In [1]: import numpy as np

In [2]: np.set_printoptions(precision=2, suppress=True, linewidth=200)

In [3]: rd = lambda a: np.round(a, 2) + 0

In [4]: E = np.load("mat.npy")

In [5]: E
Out[5]: 
array([[ -7,   0,   0,   1],
       [  1,  10,   0,   0],
       [  2,   0,  15,   3],
       [  2,   0,   0, -10]])

In [6]: w, evecs = np.linalg.eig(E)

In [7]: rd(w)
Out[7]: array([ 10.  ,  15.  ,  -6.44, -10.56])

In [8]: E @ evecs[:, 0] - w[0] * evecs[:, 0]
Out[8]: array([0., 0., 0., 0.])

In [9]: rd(np.sort(np.linalg.eigvals(E @ E)))
Out[9]: array([ 41.45, 100.  , 111.55, 225.  ])

In [10]: theta = np.radians(15)

In [11]: r_ = np.eye(4)

In [12]: r_[3, 3] = r_[0, 0] = np.cos(theta)

In [13]: r_[3, 0], r_[0, 3] = -np.sin(theta), np.sin(theta)

In [14]: rd(r_)
Out[14]: 
array([[ 0.97,  0.  ,  0.  ,  0.26],
       [ 0.  ,  1.  ,  0.  ,  0.  ],
       [ 0.  ,  0.  ,  1.  ,  0.  ],
       [-0.26,  0.  ,  0.  ,  0.97]])

In [15]: Y = E @ r_.T

In [16]: np.allclose(np.linalg.norm(E, axis=1), np.linalg.norm(Y, axis=1))
Out[16]: True

In [17]: rd(np.abs(Y - E).max(axis=0))
Out[17]: array([2.66, 0.  , 0.  , 1.78])

In [18]: np.allclose(E @ E.T, Y @ Y.T)
Out[18]: True

In [19]: rd(np.linalg.det(r_)), rd(np.trace(r_))
Out[19]: (np.float64(1.0), np.float64(3.93))

In [20]: rd(Y)
Out[20]: 
array([[ -6.5 ,   0.  ,   0.  ,   2.78],
       [  0.97,  10.  ,   0.  ,  -0.26],
       [  2.71,   0.  ,  15.  ,   2.38],
       [ -0.66,   0.  ,   0.  , -10.18]])

In [21]: rd(np.linalg.eigvals(E))
Out[21]: array([ 10.  ,  15.  ,  -6.44, -10.56])

In [22]: rd(np.linalg.det(E.T))
Out[22]: np.float64(10200.0)

In [23]: rd(np.linalg.det(E[::-1]))
Out[23]: np.float64(10200.0)

In [24]: np.trace(E)
Out[24]: np.int64(8)

In [25]: (E + E.T) / 2
Out[25]: 
array([[ -7. ,   0.5,   1. ,   1.5],
       [  0.5,  10. ,   0. ,   0. ],
       [  1. ,   0. ,  15. ,   1.5],
       [  1.5,   0. ,   1.5, -10. ]])

In [26]: rd(np.abs(np.linalg.eigvals(E)).max())
Out[26]: np.float64(15.0)

In [27]: np.allclose(E @ E.T, E.T @ E)
Out[27]: False

In [28]: Y = np.array([[0, 3, 0], [5, 5, 3]])

In [29]: basis = np.kron(Y, E)

In [30]: rd(np.linalg.norm(basis, 2)), rd(np.linalg.norm(Y, 2) * np.linalg.norm(E, 2))
Out[30]: (np.float64(123.91), np.float64(123.91))

In [31]: r0 = np.array([-4, 1, 2, -2])

In [32]: data = r0[np.abs(np.subtract.outer(np.arange(4), np.arange(4)))]

In [33]: data
Out[33]: 
array([[-4,  1,  2, -2],
       [ 1, -4,  1,  2],
       [ 2,  1, -4,  1],
       [-2,  2,  1, -4]])

In [34]: O = data.astype(float).copy()

In [35]: for j in range(4):
    ...:     O[:, j] -= O[:, :j] @ (O[:, :j].T @ O[:, j])
    ...:     O[:, j] /= np.linalg.norm(O[:, j])
    ...: 

In [36]: rd(O.T @ O)
Out[36]: 
array([[1., 0., 0., 0.],
       [0., 1., 0., 0.],
       [0., 0., 1., 0.],
       [0., 0., 0., 1.]])

In [37]: theta = np.radians(30)

In [38]: r_ = np.eye(4)

In [39]: r_[3, 3] = r_[2, 2] = np.cos(theta)

In [40]: r_[3, 2], r_[2, 3] = -np.sin(theta), np.sin(theta)

In [41]: rd(r_)
Out[41]: 
array([[ 1.  ,  0.  ,  0.  ,  0.  ],
       [ 0.  ,  1.  ,  0.  ,  0.  ],
       [ 0.  ,  0.  ,  0.87,  0.5 ],
       [ 0.  ,  0.  , -0.5 ,  0.87]])

In [42]: Y = data @ r_.T

In [43]: rd(Y)
Out[43]: 
array([[-4.  ,  1.  ,  0.73, -2.73],
       [ 1.  , -4.  ,  1.87,  1.23],
       [ 2.  ,  1.  , -2.96,  2.87],
       [-2.  ,  2.  , -1.13, -3.96]])

In [44]: rd(np.linalg.det(r_)), rd(np.trace(r_))
Out[44]: (np.float64(1.0), np.float64(3.73))

In [45]: np.allclose(data @ data.T, Y @ Y.T)
Out[45]: True

In [46]: np.allclose(np.linalg.norm(data, axis=1), np.linalg.norm(Y, axis=1))
Out[46]: True

In [47]: rd(np.linalg.norm(data, 1)), rd(np.linalg.norm(data, np.inf))
Out[47]: (np.float64(9.0), np.float64(9.0))

In [48]: rd(np.linalg.norm(data, 2))
Out[48]: np.float64(7.85)

In [49]: K = np.load("sample0.npy")

In [50]: K
Out[50]: 
array([[  0.25,  12.25,   0.17],
       [ -7.91,  22.13,   4.09],
       [  5.99,  -2.89,  -3.21],
       [-12.05,  15.97,   6.06]])

In [51]: left, sv, VT = np.linalg.svd(K)

In [52]: rd(sv)
Out[52]: array([33.6 ,  9.05,  0.26])

In [53]: Y = left[:, :2] @ np.diag(sv[:2]) @ VT[:2]

In [54]: np.linalg.matrix_rank(K, rtol=0.05)
Out[54]: np.int64(2)

In [55]: rd(Y)
Out[55]: 
array([[  0.19,  12.25,   0.05],
       [ -7.88,  22.13,   4.14],
       [  6.08,  -2.89,  -3.03],
       [-12.02,  15.97,   6.11]])

In [56]: vec = np.array([3, -2, -2])

In [57]: target = K @ vec

In [58]: rd(np.linalg.lstsq(K, target)[0])
Out[58]: array([ 3., -2., -2.])

In [59]: rd(target)
Out[59]: array([-24.09, -76.17,  30.17, -80.21])

In [60]: rd(np.linalg.solve(K.T @ K, K.T @ target))
Out[60]: array([ 3., -2., -2.])

In [61]: rng = np.random.default_rng(1109)

In [62]: target = target + 0.05 * rng.normal(size=4)

In [63]: rd(target)
Out[63]: array([-24.1 , -76.15,  30.18, -80.21])

In [64]: beta, *_ = np.linalg.lstsq(K, target)

In [65]: rd(K.T @ (target - K @ beta))
Out[65]: array([0., 0., 0.])

In [66]: rd(beta)
Out[66]: array([ 2.97, -2.  , -2.06])

In [67]: beta.round()
Out[67]: array([ 3., -2., -2.])

In [68]: def softmax(z):
    ...:     e = np.exp(z - z.max(axis=-1, keepdims=True))
    ...:     return e / e.sum(axis=-1, keepdims=True)
    ...: 

In [69]: rd(softmax(K[1] + -1))
Out[69]: array([0., 1., 0.])

In [70]: scores = K @ K.T / np.sqrt(3)

In [71]: rd(softmax(scores + np.triu(np.full(scores.shape, -np.inf), 1)))
Out[71]: 
array([[1., 0., 0., 0.],
       [0., 1., 0., 0.],
       [0., 0., 1., 0.],
       [0., 1., 0., 0.]])

In [72]: Y = np.array([[2], [7], [7], [-2]])

In [73]: basis = np.array([[-5, -2, 5]])

In [74]: m1 = Y @ basis

In [75]: m1
Out[75]: 
array([[-10,  -4,  10],
       [-35, -14,  35],
       [-35, -14,  35],
       [ 10,   4, -10]])

In [76]: vec = np.array([3, 3, -5])

In [77]: a = np.maximum(m1 @ vec, 0)

In [78]: np.tanh(m1 @ vec)
Out[78]: array([-1., -1., -1.,  1.])

In [79]: np.maximum(m1 @ vec, 0) - np.maximum(-m1 @ vec, 0)
Out[79]: array([ -92, -322, -322,   92])
